% ipython --no-banner

In [1]: import numpy as np

In [2]: np.set_printoptions(precision=4, suppress=True, linewidth=200)

In [3]: E = np.loadtxt("dump.csv", delimiter=",")

In [4]: E
Out[4]: 
array([[-0.9181, -0.5226, -0.0738,  0.0072,  0.2007],
       [-0.5226,  1.3517, -0.2087,  0.6142, -0.9985],
       [-0.0738, -0.2087, -1.4028,  0.4491,  0.0144],
       [ 0.0072,  0.6142,  0.4491, -1.4417, -0.172 ],
       [ 0.2007, -0.9985,  0.0144, -0.172 , -0.5891]])

In [5]: out = np.linalg.inv(E)

In [6]: np.round(E @ out, 4) + 0
Out[6]: 
array([[1., 0., 0., 0., 0.],
       [0., 1., 0., 0., 0.],
       [0., 0., 1., 0., 0.],
       [0., 0., 0., 1., 0.],
       [0., 0., 0., 0., 1.]])

In [7]: (np.abs(out) > 1e-9).astype(int)
Out[7]: 
array([[1, 1, 1, 1, 1],
       [1, 1, 1, 1, 1],
       [1, 1, 1, 1, 1],
       [1, 1, 1, 1, 1],
       [1, 1, 1, 1, 1]])

In [8]: t3 = np.stack([E, -2 * E, E[::-1]])

In [9]: np.linalg.det(t3)
Out[9]: array([   3.9998, -127.9933,    3.9998])

In [10]: np.linalg.matrix_rank(t3.reshape(3, -1))
Out[10]: np.int64(2)

In [11]: w, V = np.linalg.eigh(E)

In [12]: x0 = np.array([-2, 1, 3, 1, -1])

In [13]: (np.sign(V[:, -1].round(6)) == np.sign(V[0, -1].round(6))).astype(int)
Out[13]: array([1, 0, 1, 0, 1])

In [14]: np.round(x0 @ E @ x0, 4)
Out[14]: np.float64(-8.3013)

In [15]: round(x0 @ E @ x0 / (x0 @ x0), 4), round(w[0], 4), np.round(w[-1], 4)
Out[15]: (np.float64(-0.5188), np.float64(-2.0), np.float64(2.0))

In [16]: np.linalg.eigvalsh(E[1:, 1:])
Out[16]: array([-1.9794, -1.0001, -1.    ,  1.8976])

In [17]: rng = np.random.default_rng(473797)

In [18]: idx = rng.permutation(5)

In [19]: out = E[:, idx] * rng.choice([-1, 1], 5)

In [20]: out
Out[20]: 
array([[ 0.2007,  0.5226, -0.0738,  0.9181,  0.0072],
       [-0.9985, -1.3517, -0.2087,  0.5226,  0.6142],
       [ 0.0144,  0.2087, -1.4028,  0.0738,  0.4491],
       [-0.172 , -0.6142,  0.4491, -0.0072, -1.4417],
       [-0.5891,  0.9985,  0.0144, -0.2007, -0.172 ]])

In [21]: left, _, VT = np.linalg.svd(E.T @ out)

In [22]: np.round(np.linalg.lstsq(E, out)[0], 4) + 0
Out[22]: 
array([[ 0.,  0.,  0., -1.,  0.],
       [ 0., -1.,  0.,  0.,  0.],
       [ 0.,  0.,  1.,  0.,  0.],
       [ 0.,  0.,  0.,  0.,  1.],
       [ 1.,  0.,  0.,  0.,  0.]])

In [23]: np.round(left @ VT, 4) + 0
Out[23]: 
array([[ 0.,  0.,  0., -1.,  0.],
       [ 0., -1.,  0.,  0.,  0.],
       [ 0.,  0.,  1.,  0.,  0.],
       [ 0.,  0.,  0.,  0.,  1.],
       [ 1.,  0.,  0.,  0.,  0.]])

In [24]: M = np.eye(9, dtype=int)[rng.permutation(9)] * np.array([2, 2, 3, 0, 1, 0, 3, 1, 3])

In [25]: M
Out[25]: 
array([[0, 0, 0, 0, 1, 0, 0, 0, 0],
       [0, 0, 0, 0, 0, 0, 0, 0, 0],
       [0, 0, 0, 0, 0, 0, 0, 0, 0],
       [0, 2, 0, 0, 0, 0, 0, 0, 0],
       [0, 0, 3, 0, 0, 0, 0, 0, 0],
       [0, 0, 0, 0, 0, 0, 3, 0, 0],
       [0, 0, 0, 0, 0, 0, 0, 0, 3],
       [2, 0, 0, 0, 0, 0, 0, 0, 0],
       [0, 0, 0, 0, 0, 0, 0, 1, 0]])

In [26]: np.linalg.pinv(M)
Out[26]: 
array([[0.    , 0.    , 0.    , 0.    , 0.    , 0.    , 0.    , 0.5   , 0.    ],
       [0.    , 0.    , 0.    , 0.5   , 0.    , 0.    , 0.    , 0.    , 0.    ],
       [0.    , 0.    , 0.    , 0.    , 0.3333, 0.    , 0.    , 0.    , 0.    ],
       [0.    , 0.    , 0.    , 0.    , 0.    , 0.    , 0.    , 0.    , 0.    ],
       [1.    , 0.    , 0.    , 0.    , 0.    , 0.    , 0.    , 0.    , 0.    ],
       [0.    , 0.    , 0.    , 0.    , 0.    , 0.    , 0.    , 0.    , 0.    ],
       [0.    , 0.    , 0.    , 0.    , 0.    , 0.3333, 0.    , 0.    , 0.    ],
       [0.    , 0.    , 0.    , 0.    , 0.    , 0.    , 0.    , 0.    , 1.    ],
       [0.    , 0.    , 0.    , 0.    , 0.    , 0.    , 0.3333, 0.    , 0.    ]])

In [27]: M[:, 4] @ M[:, 1]
Out[27]: np.int64(0)

In [28]: M @ M.T
Out[28]: 
array([[1, 0, 0, 0, 0, 0, 0, 0, 0],
       [0, 0, 0, 0, 0, 0, 0, 0, 0],
       [0, 0, 0, 0, 0, 0, 0, 0, 0],
       [0, 0, 0, 4, 0, 0, 0, 0, 0],
       [0, 0, 0, 0, 9, 0, 0, 0, 0],
       [0, 0, 0, 0, 0, 9, 0, 0, 0],
       [0, 0, 0, 0, 0, 0, 9, 0, 0],
       [0, 0, 0, 0, 0, 0, 0, 4, 0],
       [0, 0, 0, 0, 0, 0, 0, 0, 1]])

In [29]: np.linalg.norm(M, axis=0)
Out[29]: array([2., 2., 3., 0., 1., 0., 3., 1., 3.])

In [30]: M @ np.linalg.pinv(M) @ M
Out[30]: 
array([[0., 0., 0., 0., 1., 0., 0., 0., 0.],
       [0., 0., 0., 0., 0., 0., 0., 0., 0.],
       [0., 0., 0., 0., 0., 0., 0., 0., 0.],
       [0., 2., 0., 0., 0., 0., 0., 0., 0.],
       [0., 0., 3., 0., 0., 0., 0., 0., 0.],
       [0., 0., 0., 0., 0., 0., 3., 0., 0.],
       [0., 0., 0., 0., 0., 0., 0., 0., 3.],
       [2., 0., 0., 0., 0., 0., 0., 0., 0.],
       [0., 0., 0., 0., 0., 0., 0., 1., 0.]])

In [31]: np.allclose(M[:-1].T @ np.linalg.lstsq(M[:-1].T, M[-1])[0], M[-1])
Out[31]: False

In [32]: np.abs(np.diag(np.linalg.qr(M)[1])) > 1e-9
Out[32]: array([ True,  True,  True, False,  True, False, False,  True, False])

In [33]: try:
    ...:     np.linalg.inv(M)
    ...: except np.linalg.LinAlgError as e:
    ...:     print("failed:", e)
    ...: 
failed: Singular matrix

In [34]: rank = np.linalg.matrix_rank(M)

In [35]: rank
Out[35]: np.int64(7)

In [36]: ns = np.linalg.svd(M)[2][rank:].T

In [37]: np.allclose(M @ ns, 0)
Out[37]: True

In [38]: np.linalg.matrix_rank(M.T @ M), np.linalg.matrix_rank(M @ M.T)
Out[38]: (np.int64(7), np.int64(7))

In [39]: ns @ ns.T
Out[39]: 
array([[0., 0., 0., 0., 0., 0., 0., 0., 0.],
       [0., 0., 0., 0., 0., 0., 0., 0., 0.],
       [0., 0., 0., 0., 0., 0., 0., 0., 0.],
       [0., 0., 0., 1., 0., 0., 0., 0., 0.],
       [0., 0., 0., 0., 0., 0., 0., 0., 0.],
       [0., 0., 0., 0., 0., 1., 0., 0., 0.],
       [0., 0., 0., 0., 0., 0., 0., 0., 0.],
       [0., 0., 0., 0., 0., 0., 0., 0., 0.],
       [0., 0., 0., 0., 0., 0., 0., 0., 0.]])

In [40]: ns.shape
Out[40]: (9, 2)

In [41]: left, sigma, VT = np.linalg.svd(M)

In [42]: np.argmax(sigma[:-1] / (sigma[1:] + 1e-6)) + 1
Out[42]: np.int64(7)

In [43]: out = left[:, :7] @ np.diag(sigma[:7]) @ VT[:7]

In [44]: round(float(np.linalg.norm(M - out, 2)), 4), sigma[7]
Out[44]: (0.0, np.float64(0.0))

In [45]: round(np.linalg.norm(M - out) / np.linalg.norm(M), 4)
Out[45]: np.float64(0.0)

In [46]: np.linalg.norm(M, axis=0)
Out[46]: array([2., 2., 3., 0., 1., 0., 3., 1., 3.])

In [47]: np.round(np.linalg.norm(M[4] - M[7]), 4)
Out[47]: np.float64(3.6056)

In [48]: round(np.linalg.norm(M[4], 1), 4), round(np.linalg.norm(M[4], np.inf), 4)
Out[48]: (np.float64(3.0), np.float64(3.0))

In [49]: np.round(np.linalg.norm(M) ** 2 / np.linalg.norm(M, 2) ** 2, 4)
Out[49]: np.float64(4.1111)

In [50]: np.round(np.linalg.norm(M, 1), 4), np.round(np.linalg.norm(M, np.inf), 4)
Out[50]: (np.float64(3.0), np.float64(3.0))

In [51]: theta = np.sort(rng.uniform(-2, 2, 36))

In [52]: K = np.c_[theta, theta ** 2, theta ** 3] @ np.array([[3, 0, 1, -2, -3, -1, 0, 3],
    ...:     [-1, -3, -1, 3, 2, -1, -1, 1],
    ...:     [1, 2, -2, 2, -1, 3, 1, 3]])

In [53]: K
Out[53]: 
array([[-16.8136, -25.7592,   8.8297,   0.6031,  20.562 , -23.5835, -11.0054, -23.831 ],
       [-16.4821, -25.1357,   8.5087,   0.7637,  20.1595, -22.9152, -10.7292, -23.2311],
       [-16.2041, -24.6139,   8.2416,   0.8955,  19.8217, -22.3573, -10.4982, -22.7302],
       [-14.9196, -22.2148,   7.034 ,   1.47  ,  18.2581, -19.8106,  -9.4382, -20.4423],
       [-14.1642, -20.8143,   6.3455,   1.7794,  17.3361, -18.3386,  -8.8212, -19.1187],
       [-11.3335, -15.6519,   3.9338,   2.7208,  13.8653, -13.0257,  -6.5601, -14.3268],
       [-10.7193, -14.5536,   3.4511,   2.873 ,  13.1085, -11.9225,  -6.0822, -13.3269],
       [ -6.9179,  -8.021 ,   0.8977,   3.2716,   8.3949,  -5.6467,  -3.272 ,  -7.554 ],
       [ -6.1121,  -6.7201,   0.48  ,   3.2052,   7.3895,  -4.4788,  -2.7213,  -6.4448],
       [ -4.8477,  -4.7726,  -0.0558,   2.9605,   5.8096,  -2.8114,  -1.9054,  -4.8107],
       [ -4.643 ,  -4.4707,  -0.1267,   2.9026,   5.5538,  -2.564 ,  -1.78  ,  -4.5599],
       [ -3.0957,  -2.3564,  -0.4868,   2.2721,   3.6247,  -0.9559,  -0.9137,  -2.8072],
       [ -2.6412,  -1.8099,  -0.5235,   2.0146,   3.0623,  -0.592 ,  -0.6944,  -2.3455],
       [ -2.1836,  -1.3069,  -0.523 ,   1.7194,   2.5004,  -0.2888,  -0.4951,  -1.9066],
       [ -1.4187,  -0.6038,  -0.431 ,   1.1477,   1.5777,   0.0495,  -0.2224,  -1.2275],
       [ -0.9045,  -0.2591,  -0.3041,   0.7209,   0.9777,   0.138 ,  -0.093 ,  -0.7977],
       [ -0.8788,  -0.2452,  -0.2965,   0.6992,   0.9484,   0.1392,  -0.0878,  -0.7765],
       [ -0.8565,  -0.2334,  -0.2898,   0.6803,   0.9229,   0.14  ,  -0.0835,  -0.7579],
       [ -0.8015,  -0.2054,  -0.2731,   0.6337,   0.8605,   0.1409,  -0.0732,  -0.7123],
       [ -0.145 ,  -0.007 ,  -0.0496,   0.1016,   0.1472,   0.045 ,  -0.0024,  -0.1407],
       [  0.186 ,  -0.0115,   0.0587,  -0.114 ,  -0.182 ,  -0.0665,  -0.0037,   0.1945],
       [  0.5323,  -0.0917,   0.1389,  -0.256 ,  -0.4974,  -0.2023,  -0.0284,   0.6153],
       [  0.7942,  -0.1961,   0.1575,  -0.2802,  -0.7135,  -0.2959,  -0.0577,   1.0013],
       [  1.1176,  -0.3593,   0.1081,  -0.185 ,  -0.9535,  -0.3698,  -0.0976,   1.5787],
       [  1.807 ,  -0.7205,  -0.3264,   0.5241,  -1.3824,  -0.2461,  -0.1479,   3.2097],
       [  1.816 ,  -0.7246,  -0.3351,   0.5376,  -1.3874,  -0.2415,  -0.148 ,   3.2344],
       [  2.3438,  -0.9157,  -0.9619,   1.4899,  -1.6691,   0.1666,  -0.1205,   4.8019],
       [  2.5654,  -0.9634,  -1.2852,   1.967 ,  -1.7819,   0.4118,  -0.09  ,   5.5191],
       [  2.7531,  -0.9883,  -1.5821,   2.3991,  -1.8764,   0.6495,  -0.0558,   6.1482],
       [  3.7758,  -0.895 ,  -3.4687,   5.0621,  -2.3907,   2.3286,   0.2451,   9.8066],
       [  4.6315,  -0.5741,  -5.2701,   7.5221,  -2.8355,   4.085 ,   0.611 ,  13.0379],
       [  6.8898,   0.9576, -10.4606,  14.3763,  -4.0962,   9.5426,   1.8756,  21.8154],
       [  7.4915,   1.4812, -11.8983,  16.2351,  -4.4514,  11.1188,   2.2607,  24.1736],
       [  7.9   ,   1.8573, -12.8819,  17.4993,  -4.6964,  12.2087,   2.5304,  25.7755],
       [  7.9716,   1.9247, -13.0546,  17.7207,  -4.7396,  12.401 ,   2.5783,  26.0558],
       [  9.938 ,   3.9324, -17.8478,  23.8082,  -5.9606,  17.8253,   3.9549,  33.7575]])

In [54]: rank = np.linalg.matrix_rank(K)

In [55]: rank
Out[55]: np.int64(3)

In [56]: ns = np.linalg.svd(K)[2][rank:].T

In [57]: [int(np.linalg.matrix_rank(K[:i])) for i in range(1, len(K) + 1)]
Out[57]: 
[1,
 2,
 3,
 3,
 3,
 3,
 3,
 3,
 3,
 3,
 3,
 3,
 3,
 3,
 3,
 3,
 3,
 3,
 3,
 3,
 3,
 3,
 3,
 3,
 3,
 3,
 3,
 3,
 3,
 3,
 3,
 3,
 3,
 3,
 3,
 3]

In [58]: np.allclose(K @ ns, 0)
Out[58]: True

In [59]: ns.shape
Out[59]: (8, 5)
